$ python -q
>>> import numpy as np
>>> np.set_printoptions(suppress=True, linewidth=200)
>>> def rd(a):
...     return np.round(a, 2) + 0
... 
>>> K = np.loadtxt("block13.csv", delimiter=",")
>>> K
array([[ 0.6, -0.4, -0.4,  0.4,  0.4],
       [-0.4,  0.6, -0.4,  0.4,  0.4],
       [-0.4, -0.4,  0.6,  0.4,  0.4],
       [ 0.4,  0.4,  0.4,  0.6, -0.4],
       [ 0.4,  0.4,  0.4, -0.4,  0.6]])
>>> rd(K.T @ K)
array([[1., 0., 0., 0., 0.],
       [0., 1., 0., 0., 0.],
       [0., 0., 1., 0., 0.],
       [0., 0., 0., 1., 0.],
       [0., 0., 0., 0., 1.]])
>>> rd(np.linalg.svd(K, compute_uv=False))
array([1., 1., 1., 1., 1.])
>>> rd(K[:, 1] @ K[:, 4])
np.float64(0.0)
>>> x = np.array([2, 0, 2, 2, -1])
>>> np.linalg.norm(K @ x) <= np.linalg.norm(K, 2) * np.linalg.norm(x) + 1e-9
np.True_
>>> print((K @ x).argmax())
3
>>> K @ np.ones(5)
array([0.6, 0.6, 0.6, 1.4, 1.4])
>>> K * x
array([[ 1.2, -0. , -0.8,  0.8, -0.4],
       [-0.8,  0. , -0.8,  0.8, -0.4],
       [-0.8, -0. ,  1.2,  0.8, -0.4],
       [ 0.8,  0. ,  0.8,  1.2,  0.4],
       [ 0.8,  0. ,  0.8, -0.8, -0.6]])
>>> ev, evecs = np.linalg.eigh(K)
>>> x = np.array([-1, 2, -1, -1, -2])
>>> print(np.abs(K).sum(axis=1).max(), rd(np.abs(ev).max()))
2.2 1.0
>>> F = np.diag(np.array([-3, -3, 0, 2, 0, 2, 3, -1])) + -2 * np.eye(8, k=1) + -2 * np.eye(8, k=-1)
>>> F
array([[-3., -2.,  0.,  0.,  0.,  0.,  0.,  0.],
       [-2., -3., -2.,  0.,  0.,  0.,  0.,  0.],
       [ 0., -2.,  0., -2.,  0.,  0.,  0.,  0.],
       [ 0.,  0., -2.,  2., -2.,  0.,  0.,  0.],
       [ 0.,  0.,  0., -2.,  0., -2.,  0.,  0.],
       [ 0.,  0.,  0.,  0., -2.,  2., -2.,  0.],
       [ 0.,  0.,  0.,  0.,  0., -2.,  3., -2.],
       [ 0.,  0.,  0.,  0.,  0.,  0., -2., -1.]])
>>> rng = np.random.default_rng(928)
>>> labels = rng.permutation(8)
>>> labels
array([7, 0, 1, 5, 2, 3, 6, 4])
>>> M2 = F[labels][:, labels]
>>> np.diag(M2)
array([-1., -3., -3.,  2.,  0.,  2.,  3.,  0.])
>>> x = np.array([0, 3, 3, 1, 0, 3, 2, 2])
>>> target = F @ x
>>> target
array([ -6., -15.,  -8.,  -4.,  -8.,   2.,  -4.,  -6.])
>>> rd(np.linalg.solve(F.T, F[5]))
array([0., 0., 0., 0., 0., 1., 0., 0.])
>>> rd(np.linalg.solve(F, 2 * target))
array([0., 6., 6., 2., 0., 6., 4., 4.])
>>> ev, evecs = np.linalg.eigh(F)
>>> rd(np.abs(evecs[:, -1]))
array([0.01, 0.03, 0.1 , 0.24, 0.31, 0.58, 0.67, 0.21])
>>> rd(np.linalg.eigvalsh(F @ F))
array([ 0.11,  2.32,  3.51,  4.16,  6.85, 16.55, 28.76, 29.75])
>>> print(np.abs(evecs[:, -1]).round(6).argmax())
6
>>> rd(np.linalg.svd(F, compute_uv=False))
array([5.45, 5.36, 4.07, 2.62, 2.04, 1.87, 1.52, 0.33])
>>> np.unique(ev.round(6) + 0, return_counts=True)[1]
array([1, 1, 1, 1, 1, 1, 1, 1])
>>> J = np.load("test12.npy")
>>> print(J)
[[ 5 -1  5 -1  5 -1]
 [ 8 -2  8 -2  8 -2]
 [ 5 -2  5 -2  5 -2]
 [ 5 -1  5 -1  5 -1]
 [ 8 -2  8 -2  8 -2]
 [ 5 -2  5 -2  5 -2]]
>>> np.unique(J.round(6), axis=0).shape
(3, 6)
>>> np.abs(np.diag(np.linalg.qr(J)[1])) > 1e-9
array([ True,  True, False, False, False, False])
>>> np.linalg.lstsq(J[:-1].T, J[-1])[2]
np.int32(2)
>>> print(np.allclose(J[:-1].T @ np.linalg.lstsq(J[:-1].T, J[-1])[0], J[-1]))
True
>>> M2 = J[0, 0] * J[1:] - np.outer(J[1:, 0], J[0])
>>> M2
array([[ 0, -2,  0, -2,  0, -2],
       [ 0, -5,  0, -5,  0, -5],
       [ 0,  0,  0,  0,  0,  0],
       [ 0, -2,  0, -2,  0, -2],
       [ 0, -5,  0, -5,  0, -5]])
>>> np.linalg.matrix_rank(M2), np.linalg.matrix_rank(J)
(np.int64(1), np.int64(2))
